$ python -q
>>> import numpy as np
>>> from numpy import linalg as LA
>>> np.set_printoptions(suppress=True, linewidth=140)
>>> def rd(a):
...     return np.round(a, 2) + 0
... 
>>> rng = np.random.default_rng(372)
>>> labels = rng.integers(0, 2, 3)
>>> data = np.triu((labels[:, None] == labels) & (rng.random((3, 3)) < 0.8), 1).astype(int)
>>> data += data.T
>>> data
array([[0, 1, 0],
       [1, 0, 1],
       [0, 1, 0]])
>>> # symmetric, so the eigenvalues are real
>>> np.einsum("ii->", data)
np.int64(0)
>>> rd(np.poly(data))
array([ 1.,  0., -2.,  0.])
>>> rd(LA.eigvals(data))
array([-1.41,  0.  ,  1.41])
>>> vals, evecs = LA.eigh(data)
>>> rd(evecs.T @ data @ evecs)
array([[-1.41,  0.  ,  0.  ],
       [ 0.  ,  0.  ,  0.  ],
       [ 0.  ,  0.  ,  1.41]])
>>> rd(LA.eigvalsh(data + 2 * np.eye(3)))
array([0.59, 2.  , 3.41])
>>> vals.sum(), np.trace(data)
(np.float64(0.0), np.int64(0))
>>> rd(LA.eigvalsh(data @ data))
array([0., 2., 2.])
>>> rd(vals)
array([-1.41,  0.  ,  1.41])
>>> rd(np.abs(evecs[:, -1]))
array([0.5 , 0.71, 0.5 ])
>>> np.argwhere(np.triu(data))
array([[0, 1],
       [1, 2]])
>>> data.sum(axis=0)
array([1, 2, 1])
>>> Lm = np.diag(data.sum(axis=1)) - data
>>> (LA.eigvalsh(Lm) < 1e-8).sum()
np.int64(1)
>>> Lm @ np.ones(3)
array([0., 0., 0.])
>>> arr = np.load("out18.npy")
>>> arr
array([[ 1,  1,  1,  1, -1, -1, -1, -1],
       [ 1,  1,  1,  1,  1,  1,  1,  1],
       [ 1,  1, -1, -1, -1, -1,  1,  1]])
>>> # column 1 repeats column 0
>>> rd(LA.norm(arr, 2))
np.float64(2.83)
>>> rd(LA.norm(arr[2] - arr[1]))
np.float64(4.0)
>>> rd(LA.norm(arr[2], 1)), rd(LA.norm(arr[2], np.inf))
(np.float64(8.0), np.float64(1.0))
>>> rd(LA.norm(arr, axis=1))
array([2.83, 2.83, 2.83])
>>> left, sig, Vh = LA.svd(arr, full_matrices=False)
>>> rd(sig / sig[0])
array([1., 1., 1.])
>>> rd(sig)
array([2.83, 2.83, 2.83])
>>> np.allclose(left * sig @ Vh, arr)
True
>>> other = arr + rng.integers(-2, 3, (3, 1)) @ rng.integers(-2, 3, (1, 8))
>>> other
array([[ 2,  1,  0,  1, -3, -3,  0, -1],
       [ 3,  1, -1,  1, -3, -3,  3,  1],
       [ 0,  1,  0, -1,  1,  1,  0,  1]])
>>> other - arr
array([[ 1,  0, -1,  0, -2, -2,  1,  0],
       [ 2,  0, -2,  0, -4, -4,  2,  0],
       [-1,  0,  1,  0,  2,  2, -1,  0]])
>>> rd(LA.svd(other - arr, compute_uv=False))
array([8.12, 0.  , 0.  ])
>>> u, v = other[0], other[1]
>>> u @ u
np.int64(25)
>>> u @ v
np.int64(25)
>>> p = (u @ v) / (u @ u) * u
>>> LA.matrix_rank(np.outer(u, v))
np.int64(1)
>>> (v - p) @ u
np.float64(0.0)
>>> p
array([ 2.,  1.,  0.,  1., -3., -3.,  0., -1.])
>>> X = 2 * np.eye(2) + np.ones((2, 2))
>>> X
array([[3., 1.],
       [1., 3.]])
>>> labels = rng.permutation(2)
>>> labels
array([0, 1])
>>> other = X[labels][:, labels]
>>> np.allclose(other, X)
True
>>> rd(np.sort(np.abs(LA.eigvals(other))))
array([2., 4.])
>>> rd(LA.det(other)), rd(LA.det(X[labels]))
(np.float64(8.0), np.float64(8.0))
>>> other
array([[3., 1.],
       [1., 3.]])
>>> np.trace(other)
np.float64(6.0)
>>> vals, evecs = LA.eig(X)
>>> vals
array([4., 2.])
>>> np.prod(vals)
np.float64(8.0)
>>> P = np.triu(np.array([[2, -3], [-2, -2]]), 1) + np.eye(2)
>>> other = P @ X @ LA.inv(P)
>>> other
array([[ 0., -8.],
       [ 1.,  6.]])
>>> LA.matrix_rank(other)
np.int64(2)
>>> np.poly(other)
array([ 1., -6.,  8.])
>>> np.trace(other), np.trace(X)
(np.float64(6.0), np.float64(6.0))
>>> u = np.array([-3, 0])
>>> np.convolve(other[0], u)
array([ 0., 24.,  0.])
>>> np.correlate(other[0], other[1], "full")
array([  0., -48.,  -8.])
>>> np.polyval(u, other[0])
array([ 0., 24.])
>>> ang = np.radians(148)
>>> r_ = np.eye(2)
>>> r_[1, 1] = r_[0, 0] = np.cos(ang)
>>> r_[1, 0], r_[0, 1] = -np.sin(ang), np.sin(ang)
>>> rd(r_)
array([[-0.85,  0.53],
       [-0.53, -0.85]])
>>> other = X @ r_.T
>>> rd(np.abs(other - X).max(axis=0))
array([5.01, 6.07])
>>> rd(LA.svd(X, compute_uv=False)), rd(LA.svd(other, compute_uv=False))
(array([4., 2.]), array([4., 2.]))
>>> np.allclose(LA.norm(X, axis=1), LA.norm(other, axis=1))
True
>>> mat = np.array([[1, 0, 0, 2], [0, 1, 2, 2], [0, 0, 2, 1], [0, 0, 0, 2]])
>>> # triangular: eigenvalues sit on the diagonal
>>> rd(np.sort(LA.eigvals(mat)))
array([1., 1., 2., 2.])
>>> LA.matrix_rank(mat - mat[0, 0] * np.eye(4))
np.int64(2)
>>> np.prod(np.diag(mat)), rd(LA.det(mat))
(np.int64(4), np.float64(4.0))
>>> mat @ mat
array([[1, 0, 0, 6],
       [0, 1, 6, 8],
       [0, 0, 4, 4],
       [0, 0, 0, 4]])
>>> Q, r_ = LA.qr(mat)
>>> r_
array([[1., 0., 0., 2.],
       [0., 1., 2., 2.],
       [0., 0., 2., 1.],
       [0., 0., 0., 2.]])
>>> abs(r_[0, 0]), rd(LA.norm(mat[:, 0]))
(np.float64(1.0), np.float64(1.0))
>>> np.trace(Q @ Q.T)
np.float64(4.0)
>>> Q.shape, r_.shape
((4, 4), (4, 4))
>>> x0 = np.array([4, 2, 5, 2])
>>> y = mat @ x0
>>> beta, lr = np.zeros(4), 1 / LA.norm(mat, 2) ** 2
>>> for i in range(3):
...     beta -= lr * mat.T @ (mat @ beta - y)
...     if i % 1 == 0: print(i, round(LA.norm(mat @ beta - y), 2))
... 
0 4.25
1 3.64
2 3.22
>>> rd(LA.cond(mat))
np.float64(6.96)
>>> rd(beta)
array([0.46, 1.01, 3.74, 3.46])
>>> feats = np.load("x.npy")
>>> feats
array([[-6,  0,  3],
       [-3, -9, -9],
       [ 7, -4, -7],
       [ 3, 27, 30]])
>>> # row 3 is much longer than the rest
>>> round(np.log10(LA.cond(feats)))
2
>>> LA.cond(feats) > 100
np.False_
>>> LA.matrix_rank(feats, rtol=0.1)
np.int64(2)
>>> rd(np.abs(LA.svd(feats)[2][-1]))
array([0.26, 0.73, 0.63])
>>> other = np.c_[feats[:, :1] @ np.array([[0]]), np.array([2, 5, 2, 1])]
>>> other
array([[0, 2],
       [0, 5],
       [0, 2],
       [0, 1]])
>>> rd(LA.lstsq(feats, other[:, 0])[0])
array([0., 0., 0.])
>>> LA.matrix_rank(np.c_[feats, other])
np.int64(4)
>>> rd(LA.norm(LA.qr(feats)[0].T @ other, axis=0) ** 2 / ((other ** 2).sum(axis=0) + 1e-12))
array([0.  , 0.48])
>>> other = feats / LA.norm(feats, axis=1, keepdims=True)
>>> cov = other @ other.T
>>> rd(cov)
array([[ 1.  , -0.1 , -0.88,  0.27],
       [-0.1 ,  1.  ,  0.56, -0.99],
       [-0.88,  0.56,  1.  , -0.69],
       [ 0.27, -0.99, -0.69,  1.  ]])
>>> rd(np.degrees(np.arccos(np.clip(cov[0, 1], -1, 1))))
np.float64(95.89)
>>> np.argwhere(np.triu(np.abs(cov) > 0.95, 1))
array([[1, 3]])
>>> def softmax(z):
...     e = np.exp(z - z.max(axis=-1, keepdims=True))
...     return e / e.sum(axis=-1, keepdims=True)
... 
>>> rd(softmax(feats[0]))
array([0.  , 0.05, 0.95])
>>> rd(softmax(feats[0] + -2))
array([0.  , 0.05, 0.95])
>>> rd(softmax(feats).sum(axis=1))
array([1., 1., 1., 1.])
>>> att = feats @ feats.T / np.sqrt(3)
>>> rd(softmax(att))
array([[0., 0., 0., 1.],
       [0., 1., 0., 0.],
       [0., 0., 1., 0.],
       [0., 0., 0., 1.]])
>>> softmax(att).round(6).argmax(axis=1)
array([3, 1, 2, 3])
>>> rd(softmax(att + np.triu(np.full(att.shape, -np.inf), 1)))
array([[1., 0., 0., 0.],
       [0., 1., 0., 0.],
       [0., 0., 1., 0.],
       [0., 0., 0., 1.]])
>>> K = np.triu(rng.random((3, 3)) < 0.8, 1).astype(int)
>>> K = K + K.T
>>> K
array([[0, 0, 1],
       [0, 0, 1],
       [1, 1, 0]])
>>> labels = rng.permutation(3)
>>> labels
array([0, 1, 2])
>>> other = K[labels][:, labels]
>>> np.trace(other)
np.int64(0)
>>> np.diag(other)
array([0, 0, 0])
>>> vals, evecs = LA.eigh(K)
>>> x0 = np.array([4, 1, -4])
>>> np.abs(K).sum(axis=1).max(), rd(np.abs(vals).max())
(np.int64(2), np.float64(1.41))
>>> rd(LA.eigvalsh(K[1:, 1:]))
array([-1.,  1.])
>>> rd(evecs * np.abs(vals) @ evecs.T)
array([[0.71, 0.71, 0.  ],
       [0.71, 0.71, 0.  ],
       [0.  , 0.  , 1.41]])
>>> x0 @ K @ x0
np.int64(-40)
>>> rd(x0 @ K @ x0 / (x0 @ x0)), rd(vals[0]), rd(vals[-1])
(np.float64(-1.21), np.float64(-1.41), np.float64(1.41))
>>> left, sig, Vh = LA.svd(K)
>>> rd(sig)
array([1.41, 1.41, 0.  ])
>>> other = left[:, :2] @ np.diag(sig[:2]) @ Vh[:2]
>>> np.abs(K - other).max()
np.float64(0.0)
>>> rd(LA.norm(K - other, 2)), sig[2]
(np.float64(0.0), np.float64(-0.0))
>>> E = np.load("mat.npy")
>>> E
array([[ 0, -1, -2],
       [-1, -2, -4],
       [-2, -4,  2]])
>>> labels = rng.permutation(3)
>>> labels
array([0, 2, 1])
>>> other = E[labels][:, labels]
>>> other
array([[ 0, -2, -1],
       [-2,  2, -4],
       [-1, -4, -2]])
>>> rd(LA.det(other)), rd(LA.det(E[labels]))
(np.float64(-10.0), np.float64(10.0))
>>> np.diag(other)
array([ 0,  2, -2])
>>> P = np.triu(np.array([[-2, 1, 1], [-3, -5, -4], [3, -3, -3]]), 1) + np.eye(3)
>>> other = P @ data @ LA.inv(P)
>>> LA.matrix_rank(other)
np.int64(2)
>>> P @ data - data @ P
array([[ 1.,  1.,  5.],
       [ 0., -5., -1.],
       [ 0.,  0.,  4.]])
>>> rd(np.poly(other))
array([ 1.,  0., -2.,  0.])
>>> other = np.array([[-9, 4], [8, 1], [6, -3]])
>>> F = np.kron(np.eye(3, dtype=int), other)
>>> F
array([[-9,  4,  0,  0,  0,  0],
       [ 8,  1,  0,  0,  0,  0],
       [ 6, -3,  0,  0,  0,  0],
       [ 0,  0, -9,  4,  0,  0],
       [ 0,  0,  8,  1,  0,  0],
       [ 0,  0,  6, -3,  0,  0],
       [ 0,  0,  0,  0, -9,  4],
       [ 0,  0,  0,  0,  8,  1],
       [ 0,  0,  0,  0,  6, -3]])
>>> ang = np.radians(135)
>>> r_ = np.eye(6)
>>> r_[3, 3] = r_[4, 4] = np.cos(ang)
>>> r_[3, 4], r_[4, 3] = -np.sin(ang), np.sin(ang)
>>> rd(r_)
array([[ 1.  ,  0.  ,  0.  ,  0.  ,  0.  ,  0.  ],
       [ 0.  ,  1.  ,  0.  ,  0.  ,  0.  ,  0.  ],
       [ 0.  ,  0.  ,  1.  ,  0.  ,  0.  ,  0.  ],
       [ 0.  ,  0.  ,  0.  , -0.71, -0.71,  0.  ],
       [ 0.  ,  0.  ,  0.  ,  0.71, -0.71,  0.  ],
       [ 0.  ,  0.  ,  0.  ,  0.  ,  0.  ,  1.  ]])
>>> other = F @ r_.T
>>> rd(LA.svd(F, compute_uv=False)), rd(LA.svd(other, compute_uv=False))
(array([13.91, 13.91, 13.91,  3.66,  3.66,  3.66]), array([13.91, 13.91, 13.91,  3.66,  3.66,  3.66]))
>>> np.allclose(LA.norm(F, axis=1), LA.norm(other, axis=1))
True
>>> P = F @ LA.solve(F.T @ F, F.T)
>>> LA.matrix_rank(np.eye(9) - P)
np.int64(3)
>>> np.trace(P)
np.float64(6.0)
>>> rd(np.diag(P))
array([0.65, 1.  , 0.35, 0.65, 1.  , 0.35, 0.65, 1.  , 0.35])
>>> rd(LA.eigvalsh(P))
array([0., 0., 0., 1., 1., 1., 1., 1., 1.])
>>> labels = rng.permutation(6)
>>> other = F[:, labels] * rng.choice([-1, 1], 6)
>>> other
array([[-9,  0,  0,  0,  4,  0],
       [ 8,  0,  0,  0,  1,  0],
       [ 6,  0,  0,  0, -3,  0],
       [ 0, -4,  0, -9,  0,  0],
       [ 0, -1,  0,  8,  0,  0],
       [ 0,  3,  0,  6,  0,  0],
       [ 0,  0, -9,  0,  0, -4],
       [ 0,  0,  8,  0,  0, -1],
       [ 0,  0,  6,  0,  0,  3]])
>>> left, _, Vh = LA.svd(F.T @ other)
>>> labels
array([0, 3, 4, 2, 1, 5])
>>> rd(LA.lstsq(F, other)[0])
array([[ 1.,  0.,  0.,  0.,  0.,  0.],
       [ 0.,  0.,  0.,  0.,  1.,  0.],
       [ 0.,  0.,  0.,  1.,  0.,  0.],
       [ 0., -1.,  0.,  0.,  0.,  0.],
       [ 0.,  0.,  1.,  0.,  0.,  0.],
       [ 0.,  0.,  0.,  0.,  0., -1.]])
